$ python -q
>>> import numpy as np
>>> import numpy.linalg as la
>>> np.set_printoptions(precision=3, suppress=True, linewidth=140, legacy="1.25")
>>> rd = lambda a: np.round(a, 3) + 0
>>> Y = np.array([[0, 2],
...     [-2, 0],
...     [2, -1],
...     [-1, -2],
...     [-1, 1],
...     [-1, -2],
...     [-2, -2],
...     [0, -2],
...     [-1, -1],
...     [-2, -2]])
>>> W2 = np.array([[2, 0, 2, 0, -1, 2], [0, -1, 0, -2, 2, -1]])
>>> rng = np.random.default_rng(61)
>>> E = Y @ W2 + 0.05 * rng.normal(size=(10, 6))
>>> print(rd(E))
[[-0.028 -2.053  0.053 -4.056  3.911 -1.967]
 [-3.958 -0.047 -4.028  0.139  1.949 -4.025]
 [ 4.059  1.037  4.081  2.041 -4.02   5.006]
 [-2.028  2.04  -1.975  3.938 -2.976 -0.041]
 [-1.996 -1.019 -1.986 -2.13   3.022 -3.071]
 [-1.941  1.941 -2.026  3.964 -2.987  0.053]
 [-3.989  1.999 -3.992  3.995 -1.997 -2.037]
 [-0.007  2.074  0.056  3.915 -4.011  2.01 ]
 [-2.026  0.967 -2.002  2.051 -0.946 -0.997]
 [-3.957  1.996 -3.979  3.991 -2.076 -2.033]]
>>> r0, r1 = E[8], E[2]
>>> print(rd(r0 @ r1))
-12.392
>>> p = (r0 @ r1) / (r0 @ r0) * r0
>>> print(la.matrix_rank(np.outer(r0, r1)))
1
>>> print(rd(r1 - p))
[ 2.401  1.829  2.442  3.719 -4.794  4.19 ]
>>> print(rd(la.norm(E, axis=0)))
[ 8.927  5.242  8.978 10.384  9.351  8.239]
>>> print(rd(la.norm(E, "nuc")))
30.496
>>> print(rd(E[2] @ E[4]))
-49.135
>>> feats = np.load("arr.npy")
>>> print(feats)
[[-9  1  6  2 -9  9 -6 -3  3  9]
 [ 0 -1 -4  8  4 -3  4  4  1  5]
 [ 0  0 -7  5  5  8  7  6  9 -2]
 [ 0  0  0 -6 -6 -1  0  3 -6 -3]
 [ 0  0  0  0  1 -1  2 -1  0  8]
 [ 0  0  0  0  0  3  5  9 -5  3]
 [ 0  0  0  0  0  0 -5  7  5  6]
 [ 0  0  0  0  0  0  0 -9 -2 -2]
 [ 0  0  0  0  0  0  0  0  9 -9]
 [ 0  0  0  0  0  0  0  0  0 -7]]
>>> # triangular
>>> print(la.matrix_rank(feats - feats[0, 0] * np.eye(10)))
9
>>> print(rd(np.sort(la.eigvals(feats))))
[-9. -9. -7. -7. -6. -5. -1.  1.  3.  9.]
>>> print(feats @ feats)
[[  81  -10 -100    8   94   -2  157  148  -26 -259]
 [   0    1   32  -76  -68  -50  -59  -43  -49  -26]
 [   0    0   49  -65  -60  -42  -34   35  -29   26]
 [   0    0    0   36   30    9  -17  -48  -19   36]
 [   0    0    0    0    1   -4  -13   13   17  -37]
 [   0    0    0    0    0    9  -10  -19  -53   45]
 [   0    0    0    0    0    0   25  -98    6 -131]
 [   0    0    0    0    0    0    0   81    0   50]
 [   0    0    0    0    0    0    0    0   81  -18]
 [   0    0    0    0    0    0    0    0    0   49]]
>>> data = np.loadtxt("w.csv", delimiter=",")
>>> print(data)
[[-3.  1. -3.  1. -3.  1.]
 [-2.  3. -2.  3. -2.  3.]
 [-2.  1. -2.  1. -2.  1.]
 [-3.  1. -3.  1. -3.  1.]
 [-2.  3. -2.  3. -2.  3.]
 [-2.  1. -2.  1. -2.  1.]]
>>> # column 2 repeats column 0
>>> th = np.radians(120)
>>> Rm = np.eye(6)
>>> Rm[1, 1] = Rm[5, 5] = np.cos(th)
>>> Rm[1, 5], Rm[5, 1] = -np.sin(th), np.sin(th)
>>> print(rd(Rm))
[[ 1.     0.     0.     0.     0.     0.   ]
 [ 0.    -0.5    0.     0.     0.    -0.866]
 [ 0.     0.     1.     0.     0.     0.   ]
 [ 0.     0.     0.     1.     0.     0.   ]
 [ 0.     0.     0.     0.     1.     0.   ]
 [ 0.     0.866  0.     0.     0.    -0.5  ]]
>>> Y = data @ Rm.T
>>> print(np.allclose(data @ data.T, Y @ Y.T))
True
>>> print(rd(np.abs(Y - data).max(axis=0)))
[0.    7.098 0.    0.    0.    1.902]
>>> print((la.matrix_power((Rm != 0) + (Rm.T != 0) + np.eye(6), 6) > 0).astype(int))
[[1 0 0 0 0 0]
 [0 1 0 0 0 1]
 [0 0 1 0 0 0]
 [0 0 0 1 0 0]
 [0 0 0 0 1 0]
 [0 1 0 0 0 1]]
>>> print(rd(la.det(Rm)))
1.0
>>> print(np.flatnonzero(la.matrix_power((Rm != 0) + (Rm.T != 0) + np.eye(6), 6)[5]))
[1 5]
>>> print(rd(Rm @ Rm))
[[ 1.     0.     0.     0.     0.     0.   ]
 [ 0.    -0.5    0.     0.     0.     0.866]
 [ 0.     0.     1.     0.     0.     0.   ]
 [ 0.     0.     0.     1.     0.     0.   ]
 [ 0.     0.     0.     0.     1.     0.   ]
 [ 0.    -0.866  0.     0.     0.    -0.5  ]]
>>> print(rd(np.sort(la.eigvals(Rm).real)))
[-0.5 -0.5  1.   1.   1.   1. ]
>>> x0 = np.array([2, 1, 0, 3, 1, 2])
>>> print(data @ np.eye(6)[1])
[1. 3. 1. 1. 3. 1.]
>>> print(la.norm(data @ x0) <= la.norm(data, 2) * la.norm(x0) + 1e-9)
True
>>> print(data @ np.ones(6))
[-6.  3. -3. -6.  3. -3.]
>>> W0 = np.loadtxt("layer8.csv", delimiter=",")
>>> print(W0)
[[0. 0. 0. 0. 1.]
 [0. 0. 1. 0. 0.]
 [1. 0. 0. 0. 0.]
 [0. 1. 0. 0. 0.]
 [0. 0. 0. 1. 0.]]
>>> # orthonormal columns
>>> x0 = np.array([-3, -2, -5, 3, -1])
>>> h = np.maximum(W0 @ x0, 0)
>>> print(np.flatnonzero(h > 1e-9))
[4]
>>> print(W0 * (h > 1e-9)[:, None])
[[0. 0. 0. 0. 0.]
 [0. 0. 0. 0. 0.]
 [0. 0. 0. 0. 0.]
 [0. 0. 0. 0. 0.]
 [0. 0. 0. 1. 0.]]
>>> print(np.maximum(W0 @ x0, 0) - np.maximum(-W0 @ x0, 0))
[-1. -5. -3. -2.  3.]
>>> print(np.maximum(W0 @ (3 * x0), 0))
[0. 0. 0. 0. 9.]
>>> print(W0.T @ h)
[0. 0. 0. 3. 0.]
>>> Y = data + rng.integers(-2, 3, (6, 2)) @ rng.integers(-2, 3, (2, 6))
>>> print(Y)
[[-6.  1. -4.  2. -3.  4.]
 [-4. -5. -8.  1.  2.  1.]
 [ 2. -1. -2. -1. -1. -4.]
 [-5. -7. -9. -1.  1. -1.]
 [-4.  1. -4.  3. -1.  4.]
 [ 0.  3.  0.  1. -3.  0.]]
>>> print(rd(la.svd(Y - data, compute_uv=False)))
[16.717  8.633  0.     0.     0.     0.   ]
>>> J = np.load("block2.npy")
>>> print(J)
[[-2.24  0.78 -2.92 -1.68  1.9  -2.38 -5.44 -1.1   0.1  -1.96 -2.58]
 [-0.87 -0.89 -0.89 -0.96  1.98 -2.36 -4.49  0.55  0.26 -1.99 -2.68]
 [-0.55  1.21  0.83  0.6  -1.6   1.58  1.79 -0.27 -0.8   2.37  0.98]
 [ 0.7  -0.66  0.02  0.    0.4  -0.28  0.26  0.22  0.4  -0.82  0.12]
 [ 0.06 -0.87 -2.22 -1.23  2.25 -2.28 -3.09 -0.45  1.05 -3.36 -1.38]
 [-0.99  1.63 -3.47 -1.23  0.6  -0.53 -1.04 -2.45  0.5  -1.51  0.47]
 [-0.2  -0.05 -3.16 -1.43  1.97 -1.92 -2.55 -1.39  1.09 -3.3  -0.7 ]
 [-0.53 -0.41 -0.31 -0.44  0.92 -1.14 -2.31  0.35  0.04 -0.81 -1.42]
 [ 0.73  1.14 -2.65 -0.51 -0.17  0.68  2.48 -2.36  0.91 -1.33  2.46]]
>>> # rows and columns are dependent
>>> r0 = np.array([1, 2])
>>> print(rd(np.polyval(r0, J[3])))
[2.7  1.34 2.02 2.   2.4  1.72 2.26 2.22 2.4  1.18 2.12]
